$ python -q
>>> import numpy as np
>>> from numpy import linalg as LA
>>> np.set_printoptions(precision=1, suppress=True, linewidth=160)
>>> rd = lambda a: np.round(a, 1) + 0
>>> K = np.loadtxt("dump.csv", delimiter=",")
>>> K
array([[-3.,  2.,  0.,  0.,  0.,  0.],
       [ 2.,  2.,  0.,  0.,  0.,  0.],
       [-3.,  1.,  0.,  0.,  0.,  0.],
       [ 0.,  0., -3.,  2.,  0.,  0.],
       [ 0.,  0.,  2.,  2.,  0.,  0.],
       [ 0.,  0., -3.,  1.,  0.,  0.],
       [ 0.,  0.,  0.,  0., -3.,  2.],
       [ 0.,  0.,  0.,  0.,  2.,  2.],
       [ 0.,  0.,  0.,  0., -3.,  1.]])
>>> Y = np.array([[0, 1], [1, 1], [1, 3], [3, 0], [3, 2], [-3, 3]])
>>> LA.matrix_rank(K @ Y)
np.int64(2)
>>> np.vstack([K, Y.T]).shape
(11, 6)
>>> Y.T @ K.T
array([[  2.,   2.,   1.,   3.,   8.,   0., -15.,   0., -12.],
       [ -1.,   4.,  -2.,  -9.,   6.,  -9.,   0.,  10.,  -3.]])
>>> K @ Y
array([[  2.,  -1.],
       [  2.,   4.],
       [  1.,  -2.],
       [  3.,  -9.],
       [  8.,   6.],
       [  0.,  -9.],
       [-15.,   0.],
       [  0.,  10.],
       [-12.,  -3.]])
>>> np.einsum("ik,kj->ji", K, Y)
array([[  2.,   2.,   1.,   3.,   8.,   0., -15.,   0., -12.],
       [ -1.,   4.,  -2.,  -9.,   6.,  -9.,   0.,  10.,  -3.]])
>>> np.einsum("ij,ij->i", K, K)
array([13.,  8., 10., 13.,  8., 10., 13.,  8., 10.])
>>> np.einsum("ik,kj->ij", K, Y)
array([[  2.,  -1.],
       [  2.,   4.],
       [  1.,  -2.],
       [  3.,  -9.],
       [  8.,   6.],
       [  0.,  -9.],
       [-15.,   0.],
       [  0.,  10.],
       [-12.,  -3.]])
>>> Y = np.c_[K[:, :4] @ np.array([[8, -6, -3, 0], [-3, 7, -5, -9], [7, -1, 0, 0], [9, 3, -1, -6]]), np.array([2, 5, 5, 4, 0, 2, 0, 2, 0])]
>>> Y
array([[-30.,  32.,  -1., -18.,   2.],
       [ 10.,   2., -16., -18.,   5.],
       [-27.,  25.,   4.,  -9.,   5.],
       [ -3.,   9.,  -2., -12.,   4.],
       [ 32.,   4.,  -2., -12.,   0.],
       [-12.,   6.,  -1.,  -6.,   2.],
       [  0.,   0.,   0.,   0.,   0.],
       [  0.,   0.,   0.,   0.,   2.],
       [  0.,   0.,   0.,   0.,   0.]])
>>> rd(LA.norm(Y - K @ LA.lstsq(K, Y)[0], axis=0))
array([0. , 0. , 0. , 0. , 3.9])
>>> rd(LA.lstsq(K, Y[:, 0])[0])
array([ 8., -3.,  7.,  9.,  0.,  0.])
>>> rd(LA.norm(LA.qr(K)[0].T @ Y, axis=0) ** 2 / ((Y ** 2).sum(axis=0) + 1e-12))
array([1. , 1. , 1. , 1. , 0.8])
